$ python -q
>>> import numpy as np
>>> from numpy import linalg as LA
>>> np.set_printoptions(precision=4, suppress=True, linewidth=140)
>>> def rnd(a):
...     return np.round(a, 4) + 0
... 
>>> J = np.diag(np.array([0, 2, 3, 1, 3, 1, 1]))
>>> J
array([[0, 0, 0, 0, 0, 0, 0],
       [0, 2, 0, 0, 0, 0, 0],
       [0, 0, 3, 0, 0, 0, 0],
       [0, 0, 0, 1, 0, 0, 0],
       [0, 0, 0, 0, 3, 0, 0],
       [0, 0, 0, 0, 0, 1, 0],
       [0, 0, 0, 0, 0, 0, 1]])
>>> # looks like rank 6
>>> cov = J.T @ J
>>> print(rnd(LA.svd(J, compute_uv=False) ** 2))
[9. 9. 4. 1. 1. 1. 0.]
>>> (J @ J.T).shape
(7, 7)
>>> np.diag(cov)
array([0, 4, 9, 1, 9, 1, 1])
>>> evals, V = LA.eigh(J)
>>> evals.sum(), np.trace(J)
(np.float64(11.0), np.int64(11))
>>> U, sigma, Vt = LA.svd(J)
>>> V = Vt[:(sigma > 1e-8).sum()]
>>> rng = np.random.default_rng(635844)
>>> x0 = J[5] + -1 * J[2] + rng.integers(2) * np.eye(7)[1]
>>> x0
array([ 0.,  1., -3.,  0.,  0.,  1.,  0.])
>>> V.T @ V
array([[0., 0., 0., 0., 0., 0., 0.],
       [0., 1., 0., 0., 0., 0., 0.],
       [0., 0., 1., 0., 0., 0., 0.],
       [0., 0., 0., 1., 0., 0., 0.],
       [0., 0., 0., 0., 1., 0., 0.],
       [0., 0., 0., 0., 0., 1., 0.],
       [0., 0., 0., 0., 0., 0., 1.]])
>>> rnd(LA.norm(x0 - V.T @ V @ x0))
np.float64(0.0)
>>> LA.matrix_rank(np.vstack([J, x0]))
np.int64(6)
>>> z = rng.permutation(7)
>>> z
array([4, 0, 6, 3, 5, 2, 1])
>>> A2 = J[z][:, z]
>>> np.allclose(A2, J)
False
>>> print(rnd(LA.det(A2)), rnd(LA.det(J[z])))
0.0 0.0
>>> np.trace(A2)
np.int64(11)
>>> print(A2)
[[3 0 0 0 0 0 0]
 [0 0 0 0 0 0 0]
 [0 0 1 0 0 0 0]
 [0 0 0 1 0 0 0]
 [0 0 0 0 1 0 0]
 [0 0 0 0 0 3 0]
 [0 0 0 0 0 0 2]]
>>> rnd(np.sort(np.abs(LA.eigvals(A2))))
array([0., 1., 1., 1., 2., 3., 3.])
>>> rnd(LA.pinv(J))
array([[0.    , 0.    , 0.    , 0.    , 0.    , 0.    , 0.    ],
       [0.    , 0.5   , 0.    , 0.    , 0.    , 0.    , 0.    ],
       [0.    , 0.    , 0.3333, 0.    , 0.    , 0.    , 0.    ],
       [0.    , 0.    , 0.    , 1.    , 0.    , 0.    , 0.    ],
       [0.    , 0.    , 0.    , 0.    , 0.3333, 0.    , 0.    ],
       [0.    , 0.    , 0.    , 0.    , 0.    , 1.    , 0.    ],
       [0.    , 0.    , 0.    , 0.    , 0.    , 0.    , 1.    ]])
>>> print(rnd(LA.svd(J, compute_uv=False)))
[3. 3. 2. 1. 1. 1. 0.]
>>> J[:, 0] @ J[:, 6]
np.int64(0)
>>> J.T @ J
array([[0, 0, 0, 0, 0, 0, 0],
       [0, 4, 0, 0, 0, 0, 0],
       [0, 0, 9, 0, 0, 0, 0],
       [0, 0, 0, 1, 0, 0, 0],
       [0, 0, 0, 0, 9, 0, 0],
       [0, 0, 0, 0, 0, 1, 0],
       [0, 0, 0, 0, 0, 0, 1]])
>>> feats = np.load("sample11.npy")
>>> feats
array([[ 0,  7, -4,  4],
       [-7,  0,  0,  3],
       [ 4,  0,  0, -3],
       [-4, -3,  3,  0]])
>>> # antisymmetric, zero diagonal
>>> x0 = np.array([2, 2, 1, 0])
>>> rnd(LA.eigvals(feats).real)
array([0., 0., 0., 0.])
>>> print(rnd(LA.svd(feats, compute_uv=False)))
[9.9083 9.9083 0.9083 0.9083]
>>> rnd(LA.det(feats))
np.float64(81.0)
>>> O = LA.solve(np.eye(4) - feats, np.eye(4) + feats)
>>> print(rnd(LA.det(O)))
1.0
>>> f = np.array([-1, 4, 0, 2])
>>> A2 = feats + np.outer(f, np.eye(4)[1])
>>> LA.matrix_rank(LA.inv(A2) - LA.inv(feats), tol=1e-8)
np.int64(1)
>>> A2
array([[ 0.,  6., -4.,  4.],
       [-7.,  4.,  0.,  3.],
       [ 4.,  0.,  0., -3.],
       [-4., -1.,  3.,  0.]])
>>> LA.matrix_rank(feats, rtol=0.1)
np.int64(2)
>>> print(rnd(np.abs(LA.svd(feats)[2][-1])))
[0.42   0.2935 0.2935 0.807 ]
>>> round(np.log10(LA.cond(feats)))
1
>>> [round(float(x), 4) for x in LA.svd(feats, compute_uv=False)[:3]]
[9.9083, 9.9083, 0.9083]
>>> W0 = np.load("block3.npy")
>>> W0
array([[ 0,  3,  2,  1,  3,  1,  3, -2],
       [ 0,  0,  2,  2,  2, -2, -3,  2],
       [ 0,  0,  0,  3,  1, -2,  0,  3],
       [ 0,  0,  0,  0, -3, -3,  2, -2],
       [ 0,  0,  0,  0,  0,  1, -1,  3],
       [ 0,  0,  0,  0,  0,  0, -1,  3],
       [ 0,  0,  0,  0,  0,  0,  0,  3],
       [ 0,  0,  0,  0,  0,  0,  0,  0]])
>>> # null space of dimension 1
>>> z = rng.permutation(8)
>>> z
array([3, 2, 7, 1, 0, 5, 4, 6])
>>> A2 = W0[z][:, z]
>>> np.diag(A2)
array([0, 0, 0, 0, 0, 0, 0, 0])
>>> np.allclose(A2, W0)
False
>>> np.trace(A2)
np.int64(0)
>>> rnd(LA.det(A2)), rnd(LA.det(W0[z]))
(np.float64(0.0), np.float64(0.0))
>>> A2 = W0 + rng.integers(-2, 3, (8, 7)) @ rng.integers(-2, 3, (7, 8))
>>> print(A2)
[[-11  16   7   7   2  -5   3  -1]
 [  1  -1   5   2   3  -1  -4   8]
 [ -5   3   1   4  -2  -3  -2   3]
 [-11  13  11   3  -6  -5   0   4]
 [  1  -4   1  -2   3   5   0   7]
 [ -3   7   0   5   0  -7   1   0]
 [  5  -4  -4  -3  -2   2  -3  -1]
 [ -1  -4  -8   6  10  -5   4   2]]
>>> A2 - W0
array([[-11,  13,   5,   6,  -1,  -6,   0,   1],
       [  1,  -1,   3,   0,   1,   1,  -1,   6],
       [ -5,   3,   1,   1,  -3,  -1,  -2,   0],
       [-11,  13,  11,   3,  -3,  -2,  -2,   6],
       [  1,  -4,   1,  -2,   3,   4,   1,   4],
       [ -3,   7,   0,   5,   0,  -7,   2,  -3],
       [  5,  -4,  -4,  -3,  -2,   2,  -3,  -4],
       [ -1,  -4,  -8,   6,  10,  -5,   4,   2]])
